% ipython --no-banner

In [1]: import numpy as np

In [2]: from numpy import linalg as LA

In [3]: np.set_printoptions(suppress=True, linewidth=100)

In [4]: data = np.load("w.npy")

In [5]: print(data)
[[ 0.  5.  0.  0.  0.]
 [ 5.  1.  5.  0.  0.]
 [ 0.  5. -2.  5.  0.]
 [ 0.  0.  5.  1.  5.]
 [ 0.  0.  0.  5.  1.]]

In [6]: f = np.array([2, 2, 2, 3, 2])

In [7]: A2 = data + np.outer(f, np.eye(5)[4])

In [8]: print(LA.matrix_rank(A2 - data))
1

In [9]: print(A2)
[[ 0.  5.  0.  0.  2.]
 [ 5.  1.  5.  0.  2.]
 [ 0.  5. -2.  5.  2.]
 [ 0.  0.  5.  1.  8.]
 [ 0.  0.  0.  5.  3.]]

In [10]: print(LA.matrix_rank(LA.inv(A2) - LA.inv(data), tol=1e-8))
1

In [11]: print(round(LA.det(A2) / LA.det(data), 3), round(float(1 + LA.solve(data, f)[4]), 3))
-0.043 -0.043

In [12]: evals, V = LA.eig(data)

In [13]: print(np.round(np.prod(evals), 3))
-575.0

In [14]: feats = np.load("sample8.npy")

In [15]: print(feats)
[[-1.  1.  0.  0.  0.]
 [ 0. -1.  1.  0.  0.]
 [ 0.  0. -1.  1.  0.]
 [ 0.  0.  0. -1.  1.]
 [ 0.  0.  0.  0. -1.]]

In [16]: rng = np.random.default_rng(5)

In [17]: lab = rng.permutation(5)

In [18]: A2 = feats[:, lab] * rng.choice([-1, 1], 5)

In [19]: print(A2)
[[-0.  0.  1. -0. -1.]
 [-0.  0. -1. -1.  0.]
 [-0.  1.  0.  1.  0.]
 [-1. -1.  0. -0.  0.]
 [ 1.  0.  0. -0.  0.]]

In [20]: Uu, _, Vh = LA.svd(feats.T @ A2)

In [21]: print(lab)
[4 3 1 2 0]

In [22]: print(np.round(Uu @ Vh, 3) + 0)
[[ 0.  0.  0.  0.  1.]
 [ 0.  0.  1.  0.  0.]
 [ 0.  0.  0. -1.  0.]
 [ 0.  1.  0.  0.  0.]
 [-1.  0.  0.  0.  0.]]

In [23]: print(feats @ feats)
[[ 1. -2.  1.  0.  0.]
 [ 0.  1. -2.  1.  0.]
 [ 0.  0.  1. -2.  1.]
 [ 0.  0.  0.  1. -2.]
 [ 0.  0.  0.  0.  1.]]

In [24]: print(LA.matrix_rank(feats - feats[0, 0] * np.eye(5)))
4

In [25]: print(np.round(np.sort(LA.eigvals(feats)), 3))
[-1. -1. -1. -1. -1.]

In [26]: print([int(LA.matrix_rank(LA.matrix_power(feats, p))) for p in range(1, 6)])
[5, 5, 5, 5, 5]

In [27]: print(np.all(LA.eigvalsh(data) > 0))
False

In [28]: print([round(float(LA.det(data[:i, :i])), 2) + 0 for i in range(1, 6)])
[0.0, -25.0, 50.0, 675.0, -575.0]

In [29]: print(round(float(LA.eigvalsh(data).min()), 3))
-8.907

In [30]: A2 = LA.inv(feats)

In [31]: print(round(LA.slogdet(feats)[0], 3))
-1.0

In [32]: print(round(float(LA.cond(feats)), 3))
6.742

In [33]: print(np.round(LA.inv(A2), 3))
[[-1.  1. -0. -0. -0.]
 [-0. -1.  1. -0. -0.]
 [-0. -0. -1.  1. -0.]
 [-0. -0. -0. -1.  1.]
 [-0. -0. -0. -0. -1.]]

In [34]: print(round(LA.det(feats) * LA.det(A2), 3))
1.0

In [35]: print(np.allclose(A2, feats.T))
False

In [36]: print(round(float(LA.norm(feats, 1)), 3), round(float(LA.norm(feats, np.inf)), 3))
2.0 2.0

In [37]: print(np.round(LA.norm(feats, "nuc"), 3))
6.027

In [38]: print(np.round(LA.norm(feats, axis=1), 3))
[1.414 1.414 1.414 1.414 1.   ]

In [39]: arr = np.load("mat.npy")

In [40]: print(arr)
[[-2  2  1  0  3]
 [-4  0 -1 -2  1]
 [-4  0 -1 -2  1]
 [-3  1  0 -1  2]]

In [41]: blk = np.stack([arr, 4 * arr, arr[::-1]])

In [42]: print((blk @ arr.T).shape)
(3, 4, 4)

In [43]: print(blk.sum(axis=0))
[[-13  11   5  -1  17]
 [-24   0  -6 -12   6]
 [-24   0  -6 -12   6]
 [-17   7   1  -5  13]]

In [44]: J = np.load("block2.npy")

In [45]: print(J)
[[ 1.63   0.745  0.373  4.924]
 [ 4.189  0.418 -0.161 -7.228]
 [ 1.08   1.255  3.133  4.948]
 [ 1.241  1.921  1.486  5.535]
 [ 3.676  1.002 -2.46  -7.758]
 [ 3.946  2.395  1.565 -7.56 ]
 [ 3.14  -0.617 -1.6   -4.043]
 [ 1.635  1.552  2.475  4.069]
 [ 4.058 -0.754 -1.698 -8.545]
 [ 3.585  2.083 -3.084 -7.35 ]
 [ 5.27  -0.382 -1.358 -6.755]]

In [46]: W2 = J[[8, 4]].astype(float)

In [47]: for _ in range(5):
    ...:     lab = LA.norm(J[:, None] - W2, axis=-1).argmin(axis=1)
    ...:     W2 = np.array([J[lab == j].mean(axis=0) for j in range(2)])
    ...: 

In [48]: print(lab)
[1 0 1 1 0 0 0 1 0 0 0]

In [49]: print(np.round(W2[1] - W2[0], 3))
[-2.584  0.776  3.123 11.903]

In [50]: print(W2.round(3))
[[ 3.981  0.592 -1.257 -7.034]
 [ 1.396  1.368  1.867  4.869]]

In [51]: print(np.bincount(lab))
[7 4]

In [52]: print(np.abs(W2[1] - W2[0]).argmax())
3
